% python3 -q
>>> import numpy as np
>>> np.set_printoptions(precision=2, suppress=True, linewidth=200, legacy="1.25")
>>> rd = lambda a: np.round(a, 2) + 0
>>> rng = np.random.default_rng(7387)
>>> A = rng.normal(size=(20, 5))
>>> A = 3 * A / np.linalg.norm(A, axis=1, keepdims=True)
>>> rd(A)
array([[ 0.99, -1.59, -2.21, -0.61, -0.48],
       [ 0.63,  0.37,  1.27, -2.48,  0.84],
       [ 2.62,  0.14, -0.45,  1.23, -0.63],
       [ 0.24, -0.27,  0.51, -0.93,  2.78],
       [ 0.11,  0.72,  1.07,  1.69, -2.11],
       [-2.41,  0.59, -1.62, -0.13,  0.46],
       [ 2.08,  1.09,  0.99, -0.97, -1.26],
       [ 0.79,  2.01, -1.97, -0.48, -0.49],
       [ 0.77, -2.09,  1.63, -1.16, -0.2 ],
       [ 0.21, -0.15, -0.09,  2.69,  1.29],
       [-2.25, -0.15, -1.1 ,  0.75, -1.46],
       [ 0.67, -1.96, -0.41, -0.65,  2.02],
       [ 0.25, -2.6 , -1.01,  0.52,  0.94],
       [ 0.88,  0.27,  2.22,  1.66,  0.69],
       [ 1.47, -0.33, -1.03,  1.96,  1.35],
       [-0.49,  0.36, -2.82, -0.8 ,  0.2 ],
       [-0.2 ,  1.06, -0.53, -0.24, -2.74],
       [ 0.72,  0.64, -1.32,  0.8 , -2.39],
       [ 1.  ,  1.64,  0.5 ,  2.21, -0.43],
       [ 2.21,  1.94,  0.04, -0.28,  0.52]])
>>> idx = A[:, 3] > np.median(A[:, 3])
>>> f = A[idx].mean(axis=0) - A[~idx].mean(axis=0)
>>> np.argsort(-np.abs(f).round(6), kind="stable")
array([3, 0, 4, 2, 1])
>>> (((A - A.mean(axis=0)) @ f > 0) == idx).mean()
0.95
>>> arr = np.load("x.npy")
>>> rd(arr)
array([[ 0.  , -7.44,  2.47, -2.43, -4.94,  4.94, -0.02],
       [ 0.01, -3.06,  0.99, -0.99, -2.02,  2.02,  0.01],
       [ 0.02, -0.33,  0.09, -0.1 , -0.19,  0.21, -0.01],
       [ 0.01,  1.21, -0.41,  0.39,  0.79, -0.84,  0.  ],
       [ 0.  , -2.07,  0.73, -0.69, -1.39,  1.4 ,  0.  ],
       [-0.02,  3.86, -1.3 ,  1.32,  2.57, -2.6 , -0.05],
       [ 0.02,  0.59, -0.23,  0.22,  0.41, -0.37, -0.03],
       [ 0.01, -1.33,  0.46, -0.45, -0.89,  0.9 ,  0.  ],
       [-0.06,  3.73, -1.18,  1.18,  2.44, -2.44, -0.01],
       [-0.01, -2.52,  0.85, -0.86, -1.67,  1.7 ,  0.  ],
       [-0.01, -5.11,  1.71, -1.73, -3.46,  3.41,  0.  ],
       [-0.04, -1.66,  0.52, -0.57, -1.11,  1.11,  0.01],
       [ 0.  , -5.65,  1.88, -1.85, -3.76,  3.74,  0.  ],
       [ 0.01, -1.81,  0.59, -0.59, -1.25,  1.22,  0.02],
       [-0.04,  0.75, -0.23,  0.23,  0.48, -0.49, -0.02],
       [-0.01,  0.46, -0.17,  0.11,  0.28, -0.3 ,  0.02],
       [ 0.02, -5.93,  1.98, -1.96, -3.97,  3.94,  0.01],
       [ 0.02,  4.42, -1.5 ,  1.52,  2.95, -2.95,  0.01],
       [ 0.  ,  3.73, -1.23,  1.27,  2.47, -2.52, -0.02],
       [ 0.01,  1.69, -0.61,  0.58,  1.13, -1.17,  0.  ],
       [ 0.  , -1.16,  0.38, -0.39, -0.82,  0.81,  0.  ],
       [ 0.04,  3.8 , -1.29,  1.29,  2.54, -2.56, -0.02],
       [ 0.01, -3.27,  1.13, -1.09, -2.15,  2.17, -0.01],
       [ 0.03, -3.35,  1.15, -1.12, -2.23,  2.22, -0.03],
       [-0.02,  1.96, -0.72,  0.67,  1.34, -1.32,  0.03],
       [-0.01,  1.13, -0.37,  0.4 ,  0.75, -0.75,  0.01],
       [-0.01, -1.15,  0.35, -0.4 , -0.75,  0.78,  0.  ],
       [ 0.  ,  1.44, -0.48,  0.48,  0.94, -0.96,  0.01],
       [ 0.  ,  2.15, -0.71,  0.71,  1.44, -1.42,  0.  ],
       [ 0.03, -2.23,  0.74, -0.74, -1.5 ,  1.48, -0.02],
       [-0.01, -1.64,  0.55, -0.55, -1.09,  1.11, -0.03]])
>>> vec = np.array([3, 3, 1, 1, 3, 0, 3])
>>> (arr @ vec).argmax()
17
>>> rd(arr @ np.eye(7)[3])
array([-2.43, -0.99, -0.1 ,  0.39, -0.69,  1.32,  0.22, -0.45,  1.18, -0.86, -1.73, -0.57, -1.85, -0.59,  0.23,  0.11, -1.96,  1.52,  1.27,  0.58, -0.39,  1.29, -1.09, -1.12,  0.67,  0.4 , -0.4 ,
        0.48,  0.71, -0.74, -0.55])
>>> np.sign((arr @ vec).round(6))
array([-1., -1., -1.,  1., -1.,  1.,  1., -1.,  1., -1., -1., -1., -1., -1.,  1.,  1., -1.,  1.,  1.,  1., -1.,  1., -1., -1.,  1.,  1., -1.,  1.,  1., -1., -1.])
>>> vec = np.array([1, 1, 3, 5, 1, 5, 5])
>>> a = np.maximum(arr @ vec, 0)
>>> rd(np.tanh(arr @ vec))
array([ 1.  ,  1.  ,  0.26, -0.9 ,  0.98, -1.  , -0.56,  0.89, -1.  ,  0.99,  1.  ,  0.91,  1.  ,  0.96, -0.71, -0.55,  1.  , -1.  , -1.  , -0.96,  0.86, -1.  ,  1.  ,  1.  , -0.97, -0.75,  0.79,
       -0.89, -0.97,  0.97,  0.92])
>>> np.flatnonzero(a > 1e-9)
array([ 0,  1,  2,  4,  7,  9, 10, 11, 12, 13, 16, 20, 22, 23, 26, 29, 30])
>>> rd(arr.T @ a)
array([   0.21, -208.84,   69.73,  -69.09, -139.36,  138.92,   -0.23])
>>> M = np.loadtxt("test15.csv", delimiter=",")
>>> M
array([[ -0.3 ,  -0.3 ,  -0.9 ,  -1.35,  -0.5 ],
       [  0.5 ,  -1.4 ,  -0.8 ,  -6.97,   0.6 ],
       [  1.5 ,   0.6 ,  -0.5 ,   3.23,  -0.5 ],
       [ -1.  ,   1.7 ,   0.2 ,   8.38,  -0.4 ],
       [  0.8 ,  -0.5 ,  -0.6 ,  -2.28,   2.3 ],
       [ -0.6 ,  -0.3 ,   0.8 ,  -1.41,   2.2 ],
       [ -1.6 ,  -2.1 ,  -0.8 , -10.05,  -0.9 ],
       [ -0.3 ,  -0.3 ,   3.  ,  -1.48,   0.4 ],
       [  0.5 ,  -1.2 ,   0.3 ,  -6.1 ,  -0.6 ],
       [  1.2 ,   0.5 ,   1.3 ,   2.7 ,   0.2 ],
       [ -1.7 ,  -0.6 ,  -0.1 ,  -3.54,  -1.3 ],
       [ -0.2 ,   2.1 ,  -2.3 ,  10.75,   0.9 ],
       [  0.1 ,  -2.  ,  -2.4 , -10.37,  -1.7 ],
       [  1.1 ,   0.4 ,  -0.2 ,   1.68,  -1.3 ],
       [ -0.9 ,   0.6 ,   0.4 ,   2.72,   0.1 ],
       [  0.5 ,  -1.1 ,  -1.  ,  -5.03,   0.2 ],
       [  0.3 ,   0.2 ,  -1.9 ,   0.7 ,   0.1 ],
       [  0.2 ,  -0.1 ,   0.3 ,  -0.47,   1.9 ],
       [  1.3 ,  -1.6 ,   0.  ,  -8.26,   0.6 ],
       [  0.7 ,  -0.7 ,  -0.2 ,  -4.03,  -0.5 ],
       [ -1.  ,   0.1 ,  -0.6 ,   0.87,  -0.2 ],
       [ -0.2 ,   0.8 ,  -0.6 ,   3.42,   0.  ]])
>>> vec = np.array([3, 2, 3, 0, 1])
>>> target = M @ vec
>>> rd(np.linalg.solve(M.T @ M, M.T @ target))
array([3., 2., 3., 0., 1.])
>>> rd(target)
array([ -4.7,  -3.1,   3.7,   0.6,   1.9,   2.2, -12.3,   7.9,  -0.6,   8.7,  -7.9,  -2.4, -12.6,   2.2,  -0.2,  -3.5,  -4.3,   3.2,   1.3,  -0.4,  -4.8,  -0.8])
>>> rd(np.linalg.pinv(M) @ M)
array([[1., 0., 0., 0., 0.],
       [0., 1., 0., 0., 0.],
       [0., 0., 1., 0., 0.],
       [0., 0., 0., 1., 0.],
       [0., 0., 0., 0., 1.]])
>>> target = target + 0.3 * rng.normal(size=22)
>>> rd(target)
array([ -5.28,  -3.07,   3.86,   0.81,   1.8 ,   2.25, -12.71,   8.1 ,  -1.14,   8.71,  -8.44,  -2.29, -12.67,   2.08,  -0.81,  -3.23,  -3.99,   3.65,   0.75,   0.08,  -4.49,  -0.46])
>>> b, *_ = np.linalg.lstsq(M, target)
>>> rd(M.T @ (target - M @ b))
array([0., 0., 0., 0., 0.])
>>> rd(np.linalg.norm(target - M @ b))
1.47
>>> rd(b)
array([3.07, 2.02, 2.98, 0.02, 1.07])
>>> F = np.load("mat.npy")
>>> F
array([[0, 0, 1],
       [0, 0, 1],
       [1, 1, 0]])
>>> F.sum(axis=0)
array([1, 1, 2])
>>> F @ F
array([[1, 1, 0],
       [1, 1, 0],
       [0, 0, 2]])
>>> np.trace(F @ F @ F) // 6
0
>>> low = np.diag(F.sum(axis=1)) - F
>>> rd(np.linalg.eigvalsh(low))
array([0., 1., 3.])
>>> np.linalg.matrix_rank(low)
2
>>> low
array([[ 1,  0, -1],
       [ 0,  1, -1],
       [-1, -1,  2]])
>>> Uu, s, VT = np.linalg.svd(F)
>>> np.argmax(s[:-1] / (s[1:] + 1e-6)) + 1
2
>>> M2 = Uu[:, :2] @ np.diag(s[:2]) @ VT[:2]
>>> np.abs(F - M2).max()
0.0
>>> rd(np.linalg.norm(F - M2, 2)), s[2]
(0.0, -0.0)
>>> rd(np.linalg.norm(F - M2) / np.linalg.norm(F))
0.0
>>> np.linalg.matrix_rank(F, rtol=0.05)
2
>>> mat = np.loadtxt("case12.csv", delimiter=",")
>>> mat
array([[1., 0., 0., 4., 0.],
       [1., 3., 2., 0., 3.],
       [1., 3., 2., 0., 3.],
       [1., 0., 0., 1., 0.],
       [1., 0., 0., 4., 0.],
       [1., 3., 2., 0., 3.],
       [1., 0., 0., 1., 0.],
       [1., 0., 0., 3., 0.],
       [1., 0., 0., 3., 0.],
       [1., 0., 0., 4., 0.],
       [1., 0., 0., 0., 0.],
       [1., 0., 0., 3., 0.],
       [1., 0., 0., 1., 0.],
       [1., 0., 0., 3., 0.],
       [1., 0., 0., 1., 0.],
       [1., 0., 0., 0., 0.],
       [1., 3., 2., 0., 3.],
       [1., 0., 0., 3., 0.],
       [1., 0., 0., 2., 0.],
       [1., 0., 0., 3., 0.],
       [1., 0., 0., 4., 0.],
       [1., 0., 0., 3., 0.],
       [1., 0., 0., 2., 0.],
       [1., 0., 0., 2., 0.],
       [1., 0., 0., 4., 0.],
       [1., 0., 0., 3., 0.]])
>>> blk = np.stack([mat, 4 * mat, mat[::-1]])
>>> (blk @ mat.T).shape
(3, 26, 26)
>>> np.linalg.matrix_rank(blk.reshape(3, -1))
2
>>> np.einsum("bij,cij->bc", blk, blk)
array([[ 282., 1128.,  126.],
       [1128., 4512.,  504.],
       [ 126.,  504.,  282.]])
>>> np.linalg.matrix_rank(blk)
array([3, 3, 3])
>>> rd(np.linalg.norm(blk, axis=(1, 2)))
array([16.79, 67.17, 16.79])
>>> rk = np.linalg.matrix_rank(mat)
>>> rk
3
>>> ns = np.linalg.svd(mat)[2][rk:].T
>>> [int(np.linalg.matrix_rank(mat[:i])) for i in range(1, len(mat) + 1)]
[1, 2, 2, 3, 3, 3, 3, 3, 3, 3, 3, 3, 3, 3, 3, 3, 3, 3, 3, 3, 3, 3, 3, 3, 3, 3]
>>> np.allclose(mat @ ns, 0)
True
>>> ns.shape
(5, 2)
>>> [int(np.linalg.matrix_rank(mat[:, :j + 1])) for j in range(5)]
[1, 2, 2, 3, 3]
>>> np.allclose(mat[:-1].T @ np.linalg.lstsq(mat[:-1].T, mat[-1])[0], mat[-1])
True
>>> np.unique(mat.round(6), axis=0).shape
(6, 5)
>>> rd(mat @ np.linalg.pinv(mat) @ mat)
array([[1., 0., 0., 4., 0.],
       [1., 3., 2., 0., 3.],
       [1., 3., 2., 0., 3.],
       [1., 0., 0., 1., 0.],
       [1., 0., 0., 4., 0.],
       [1., 3., 2., 0., 3.],
       [1., 0., 0., 1., 0.],
       [1., 0., 0., 3., 0.],
       [1., 0., 0., 3., 0.],
       [1., 0., 0., 4., 0.],
       [1., 0., 0., 0., 0.],
       [1., 0., 0., 3., 0.],
       [1., 0., 0., 1., 0.],
       [1., 0., 0., 3., 0.],
       [1., 0., 0., 1., 0.],
       [1., 0., 0., 0., 0.],
       [1., 3., 2., 0., 3.],
       [1., 0., 0., 3., 0.],
       [1., 0., 0., 2., 0.],
       [1., 0., 0., 3., 0.],
       [1., 0., 0., 4., 0.],
       [1., 0., 0., 3., 0.],
       [1., 0., 0., 2., 0.],
       [1., 0., 0., 2., 0.],
       [1., 0., 0., 4., 0.],
       [1., 0., 0., 3., 0.]])
>>> np.argsort(-np.linalg.norm(mat, axis=0).round(6), kind="stable")[:3]
array([3, 1, 4])
>>> np.linalg.cond(mat) > 100
True
>>> Uu, s, VT = np.linalg.svd(mat)
>>> rd(s)
array([13.66,  9.56,  2.01,  0.  ,  0.  ])
>>> np.argmax(s[:-1] / (s[1:] + 1e-6)) + 1
3
>>> M2 = Uu[:, :3] @ np.diag(s[:3]) @ VT[:3]
>>> np.linalg.matrix_rank(M2)
3
>>> E = np.load("dump.npy")
>>> E
array([[ 1,  0,  0,  0,  0,  0],
       [ 0,  1,  0,  0,  0,  0],
       [ 3,  1,  1,  0,  0,  0],
       [-3, -3, -2,  1,  0,  0],
       [ 0, -1,  0,  1,  1,  0],
       [-1,  1,  2,  0,  3,  1]])
>>> M2 = E[0, 0] * E[1:] - np.outer(E[1:, 0], E[0])
>>> M2
array([[ 0,  1,  0,  0,  0,  0],
       [ 0,  1,  1,  0,  0,  0],
       [ 0, -3, -2,  1,  0,  0],
       [ 0, -1,  0,  1,  1,  0],
       [ 0,  1,  2,  0,  3,  1]])
>>> np.linalg.matrix_rank(M2), np.linalg.matrix_rank(E)
(5, 6)
